$ python -q
>>> import numpy as np
>>> np.set_printoptions(suppress=True, linewidth=100)
>>> rng = np.random.default_rng(7821)
>>> idx = rng.integers(0, 3, 5)
>>> X = (idx[:, None] == idx) * -2 + np.eye(5)
>>> X
array([[-1., -2.,  0.,  0., -2.],
       [-2., -1.,  0.,  0., -2.],
       [ 0.,  0., -1.,  0.,  0.],
       [ 0.,  0.,  0., -1.,  0.],
       [-2., -2.,  0.,  0., -1.]])
>>> # symmetric
>>> M2 = np.array([[2, 0, 0], [1, 2, 0], [1, 1, 1], [1, 0, 2], [0, 1, 2]])
>>> np.linalg.matrix_rank(np.vstack([X, M2.T]))
np.int64(5)
>>> M2.T @ X.T
array([[-4., -5., -1., -1., -6.],
       [-6., -4., -1.,  0., -5.],
       [-4., -4., -1., -2., -2.]])
>>> np.einsum("ik,kj->ij", X, M2)
array([[-4., -6., -4.],
       [-5., -4., -4.],
       [-1., -1., -1.],
       [-1.,  0., -2.],
       [-6., -5., -2.]])
>>> np.linalg.matrix_rank(X @ M2)
np.int64(3)
>>> P = np.triu(np.array([[2, 2, 1, 2, 0],
...     [1, 1, 1, 2, 2],
...     [2, 1, 0, 1, 0],
...     [0, 2, 2, 2, 0],
...     [1, 0, 0, 2, 2]]), 1) + np.eye(5)
>>> M2 = P @ X @ np.linalg.inv(P)
>>> np.linalg.matrix_rank(M2)
np.int64(5)
>>> round(np.linalg.det(M2), 1)
np.float64(-5.0)
>>> P @ X - X @ P
array([[-4.,  0.,  2.,  4.,  0.],
       [-4.,  0.,  2.,  4.,  0.],
       [ 0.,  0.,  0.,  0.,  0.],
       [ 0.,  0.,  0.,  0.,  0.],
       [ 0.,  4.,  4.,  8.,  4.]])
>>> [round(float(np.linalg.det(X[:i, :i])), 2) + 0 for i in range(1, 6)]
[-1.0, -3.0, 3.0, -3.0, -5.0]
>>> round(float(np.linalg.eigvalsh(X).min()), 1)
-5.0
>>> np.all(np.linalg.eigvalsh(X) > 0)
np.False_
>>> mat = np.array([[0, 1, 0, 1], [0, 3, 0, 3], [0, 1, 0, 1], [0, 3, 0, 3]])
>>> np.linalg.matrix_power(mat, 2)
array([[ 0,  6,  0,  6],
       [ 0, 18,  0, 18],
       [ 0,  6,  0,  6],
       [ 0, 18,  0, 18]])
>>> (mat - mat.T) / 2
array([[ 0. ,  0.5,  0. ,  0.5],
       [-0.5,  0. , -0.5,  0. ],
       [ 0. ,  0.5,  0. ,  0.5],
       [-0.5,  0. , -0.5,  0. ]])
>>> np.round(np.linalg.det(mat), 1)
np.float64(0.0)
>>> np.trace(mat)
np.int64(6)
>>> np.allclose(mat @ mat.T, mat.T @ mat)
False
>>> np.linalg.determinant(mat)
Traceback (most recent call last):
  File "<python-input-26>", line 1, in <module>
    np.linalg.determinant(mat)
    ^^^^^^^^^^^^^^^^^^^^^
AttributeError: module 'numpy.linalg' has no attribute 'determinant'
>>> [round(float(x), 1) for x in np.linalg.svd(mat, compute_uv=False)[:3]]
[6.3, 0.0, 0.0]
>>> np.linalg.cond(mat) > 100
np.True_
>>> Uu, sigma, Vt = np.linalg.svd(mat, full_matrices=False)
>>> np.abs(Uu[:, 0]).round(6).argmax()
np.int64(1)
>>> Uu.shape, sigma.shape, Vt.shape
((4, 4), (4,), (4, 4))
>>> np.round(Uu.T @ Uu, 1) + 0
array([[1., 0., 0., 0.],
       [0., 1., 0., 0.],
       [0., 0., 1., 0.],
       [0., 0., 0., 1.]])
>>> round(np.sqrt((sigma ** 2).sum()), 1), round(float(np.linalg.norm(mat)), 1)
(np.float64(6.3), 6.3)
>>> data = np.loadtxt("m.csv", delimiter=",")
>>> data
array([[-18.,  21.,   4., -14.,   1.,  17.,   8.,   7., -23., -10.,  16.,  25.,  -7.],
       [-23.,  29.,   8., -18.,   2.,  21.,  10.,   8., -30., -12.,  20.,  34., -13.],
       [-23.,  29.,   8., -18.,   2.,  21.,  10.,   8., -30., -12.,  20.,  34., -13.],
       [-15.,  24.,  12., -12.,   3.,  12.,   6.,   3., -21.,  -6.,  12.,  27., -18.]])
>>> Uu, sigma, Vt = np.linalg.svd(data)
>>> np.argmax(sigma[:-1] / (sigma[1:] + 1e-6)) + 1
np.int64(2)
>>> M2 = Uu[:, :2] @ np.diag(sigma[:2]) @ Vt[:2]
>>> round(float(np.linalg.norm(data - M2) / np.linalg.norm(data)), 1)
0.0
>>> M2.round(1)
array([[-18.,  21.,   4., -14.,   1.,  17.,   8.,   7., -23., -10.,  16.,  25.,  -7.],
       [-23.,  29.,   8., -18.,   2.,  21.,  10.,   8., -30., -12.,  20.,  34., -13.],
       [-23.,  29.,   8., -18.,   2.,  21.,  10.,   8., -30., -12.,  20.,  34., -13.],
       [-15.,  24.,  12., -12.,   3.,  12.,   6.,   3., -21.,  -6.,  12.,  27., -18.]])
